>>> import numpy as np
>>> from numpy import linalg as LA
>>> np.set_printoptions(precision=4, suppress=True, linewidth=100, sign=" ")
>>> E = np.arange(16).reshape(4, 4) + 5
>>> E
array([[  5,   6,   7,   8],
       [  9,  10,  11,  12],
       [ 13,  14,  15,  16],
       [ 17,  18,  19,  20]])
>>> left, sv, vt = LA.svd(E)
>>> evecs = vt[:(sv > 1e-8).sum()]
>>> rng = np.random.default_rng(9719)
>>> x0 = E[1] + 5 * E[3] + rng.integers(2) * np.eye(4)[0]
>>> x0
array([  95.,  100.,  106.,  112.])
>>> np.allclose(evecs.T @ evecs @ x0, x0)
False
>>> np.round(LA.norm(x0 - evecs.T @ evecs @ x0), 4)
np.float64(0.5477)
>>> M = np.load("run18.npy")
>>> M
array([[ 0.8182, -0.5455, -0.1818],
       [-0.5455, -0.6364, -0.5455],
       [-0.1818, -0.5455,  0.8182]])
>>> x0 = np.array([-1, 1, 1])
>>> M * x0
array([[-0.8182, -0.5455, -0.1818],
       [ 0.5455, -0.6364, -0.5455],
       [ 0.1818, -0.5455,  0.8182]])
>>> LA.norm(M @ x0) <= LA.norm(M, 2) * LA.norm(x0) + 1e-9
np.True_
>>> M @ np.eye(3)[2]
array([-0.1818, -0.5455,  0.8182])
>>> (M * x0).sum(axis=1)
array([-1.5455, -0.6364,  0.4545])
>>> M @ np.ones(3)
array([ 0.0909, -1.7273,  0.0909])
>>> M2 = LA.inv(M)
>>> round(LA.cond(M), 4)
np.float64(1.0)
>>> LA.inv(M2)
array([[ 0.8182, -0.5455, -0.1818],
       [-0.5455, -0.6364, -0.5455],
       [-0.1818, -0.5455,  0.8182]])
>>> M2
array([[ 0.8182, -0.5455, -0.1818],
       [-0.5455, -0.6364, -0.5455],
       [-0.1818, -0.5455,  0.8182]])
>>> round(LA.det(M) * LA.det(M2), 4)
np.float64(1.0)
>>> np.round(M @ M.T, 4) + 0
array([[ 1.,  0.,  0.],
       [ 0.,  1.,  0.],
       [ 0.,  0.,  1.]])
>>> np.round(M.T @ M, 4) + 0
array([[ 1.,  0.,  0.],
       [ 0.,  1.,  0.],
       [ 0.,  0.,  1.]])
>>> LA.pinv(M)
array([[ 0.8182, -0.5455, -0.1818],
       [-0.5455, -0.6364, -0.5455],
       [-0.1818, -0.5455,  0.8182]])
>>> m1 = np.load("sample7.npy")
>>> m1
array([[ 0,  0, -7,  0,  0, -4],
       [14, 14, -7,  8,  8, -4],
       [-7,  0,  7, -4,  0,  4],
       [ 0,  0, -8,  0,  0, -8],
       [16, 16, -8, 16, 16, -8],
       [-8,  0,  8, -8,  0,  8]])
>>> x0 = np.array([2, 0, 2, -1, -2, 0])
>>> m1 @ x0
array([-14, -10,   4, -16, -32,   8])
>>> m1 @ (2 * x0)
array([-28, -20,   8, -32, -64,  16])
>>> np.einsum("ij,j->i", m1, x0)
array([-14, -10,   4, -16, -32,   8])
>>> np.sign((m1 @ x0).round(6))
array([-1, -1,  1, -1, -1,  1])
>>> m1 @ np.eye(6)[4]
array([  0.,   8.,   0.,   0.,  16.,   0.])
>>> m1 * x0
array([[  0,   0, -14,   0,   0,   0],
       [ 28,   0, -14,  -8, -16,   0],
       [-14,   0,  14,   4,   0,   0],
       [  0,   0, -16,   0,   0,   0],
       [ 32,   0, -16, -16, -32,   0],
       [-16,   0,  16,   8,   0,   0]])
>>> (m1 @ x0).argmax()
np.int64(5)
>>> proj = np.triu(np.array([[-5, 5, 9, -5], [-3, -1, -5, -2], [2, 7, -2, 0], [-7, -7, 6, 8]]), 1) + np.eye(4)
>>> M2 = proj @ E @ LA.inv(proj)
>>> M2
array([[   82.,  -318., -2226.,  -114.],
       [  -90.,   354.,  2478.,   150.],
       [   13.,   -51.,  -357.,   -21.],
       [   17.,   -67.,  -469.,   -29.]])
>>> proj @ E - E @ proj
array([[  77.,   61.,   80.,  141.],
       [ -99., -151., -144.,  -55.],
       [   0.,  -65.,  -47.,   93.],
       [   0.,  -85.,  -63.,  121.]])
>>> np.trace(M2), np.trace(E)
(np.float64(50.0), np.int64(50))
>>> LA.matrix_rank(M2)
np.int64(2)
>>> np.round(np.poly(M2), 4) + 0
array([  1., -50., -80.,   0.,   0.])
